% ipython --no-banner

In [1]: import numpy as np

In [2]: np.set_printoptions(precision=1, suppress=True, linewidth=120)

In [3]: J = np.loadtxt("block13.csv", delimiter=",")

In [4]: J
Out[4]: 
array([[ 0., -3.,  0.,  0.,  0.,  0.],
       [ 3.,  2.,  0.,  0.,  0.,  0.],
       [ 0., -2.,  0.,  0.,  0.,  0.],
       [ 0.,  0.,  0., -3.,  0.,  0.],
       [ 0.,  0.,  3.,  2.,  0.,  0.],
       [ 0.,  0.,  0., -2.,  0.,  0.],
       [ 0.,  0.,  0.,  0.,  0., -3.],
       [ 0.,  0.,  0.,  0.,  3.,  2.],
       [ 0.,  0.,  0.,  0.,  0., -2.]])

In [5]: r0, v = J[6], J[3]

In [6]: r0 @ r0
Out[6]: np.float64(9.0)

In [7]: p = (r0 @ v) / (r0 @ r0) * r0

In [8]: (v - p) @ r0
Out[8]: np.float64(0.0)

In [9]: p
Out[9]: array([ 0.,  0.,  0.,  0.,  0., -0.])

In [10]: np.linalg.matrix_rank(np.outer(r0, v))
Out[10]: np.int64(1)

In [11]: v - p
Out[11]: array([ 0.,  0.,  0., -3.,  0.,  0.])

In [12]: J - J[0]
Out[12]: 
array([[ 0.,  0.,  0.,  0.,  0.,  0.],
       [ 3.,  5.,  0.,  0.,  0.,  0.],
       [ 0.,  1.,  0.,  0.,  0.,  0.],
       [ 0.,  3.,  0., -3.,  0.,  0.],
       [ 0.,  3.,  3.,  2.,  0.,  0.],
       [ 0.,  3.,  0., -2.,  0.,  0.],
       [ 0.,  3.,  0.,  0.,  0., -3.],
       [ 0.,  3.,  0.,  0.,  3.,  2.],
       [ 0.,  3.,  0.,  0.,  0., -2.]])

In [13]: np.linalg.matrix_rank(J)
Out[13]: np.int64(6)

In [14]: np.abs(J).max()
Out[14]: np.float64(3.0)

In [15]: J.mean(axis=0)
Out[15]: array([ 0.3, -0.3,  0.3, -0.3,  0.3, -0.3])

In [16]: J.sum(axis=0)
Out[16]: array([ 3., -3.,  3., -3.,  3., -3.])

In [17]: np.unravel_index(np.abs(J).argmax(), J.shape)
Out[17]: (np.int64(0), np.int64(1))

In [18]: round(np.linalg.norm(J), 1)
Out[18]: np.float64(8.8)

In [19]: J.sum(axis=1)
Out[19]: array([-3.,  5., -2., -3.,  5., -2., -3.,  5., -2.])

In [20]: np.diff(J, axis=0)
Out[20]: 
array([[ 3.,  5.,  0.,  0.,  0.,  0.],
       [-3., -4.,  0.,  0.,  0.,  0.],
       [ 0.,  2.,  0., -3.,  0.,  0.],
       [ 0.,  0.,  3.,  5.,  0.,  0.],
       [ 0.,  0., -3., -4.,  0.,  0.],
       [ 0.,  0.,  0.,  2.,  0., -3.],
       [ 0.,  0.,  0.,  0.,  3.,  5.],
       [ 0.,  0.,  0.,  0., -3., -4.]])

In [21]: O, Rm = np.linalg.qr(J)

In [22]: O @ Rm
Out[22]: 
array([[ 0., -3.,  0.,  0.,  0.,  0.],
       [ 3.,  2.,  0.,  0.,  0.,  0.],
       [ 0., -2.,  0.,  0.,  0.,  0.],
       [ 0.,  0.,  0., -3.,  0.,  0.],
       [ 0.,  0.,  3.,  2.,  0.,  0.],
       [ 0.,  0.,  0., -2.,  0.,  0.],
       [ 0.,  0.,  0.,  0.,  0., -3.],
       [ 0.,  0.,  0.,  0.,  3.,  2.],
       [ 0.,  0.,  0.,  0.,  0., -2.]])

In [23]: abs(Rm[0, 0]), round(float(np.linalg.norm(J[:, 0])), 1)
Out[23]: (np.float64(3.0), 3.0)

In [24]: O.T @ O
Out[24]: 
array([[1., 0., 0., 0., 0., 0.],
       [0., 1., 0., 0., 0., 0.],
       [0., 0., 1., 0., 0., 0.],
       [0., 0., 0., 1., 0., 0.],
       [0., 0., 0., 0., 1., 0.],
       [0., 0., 0., 0., 0., 1.]])
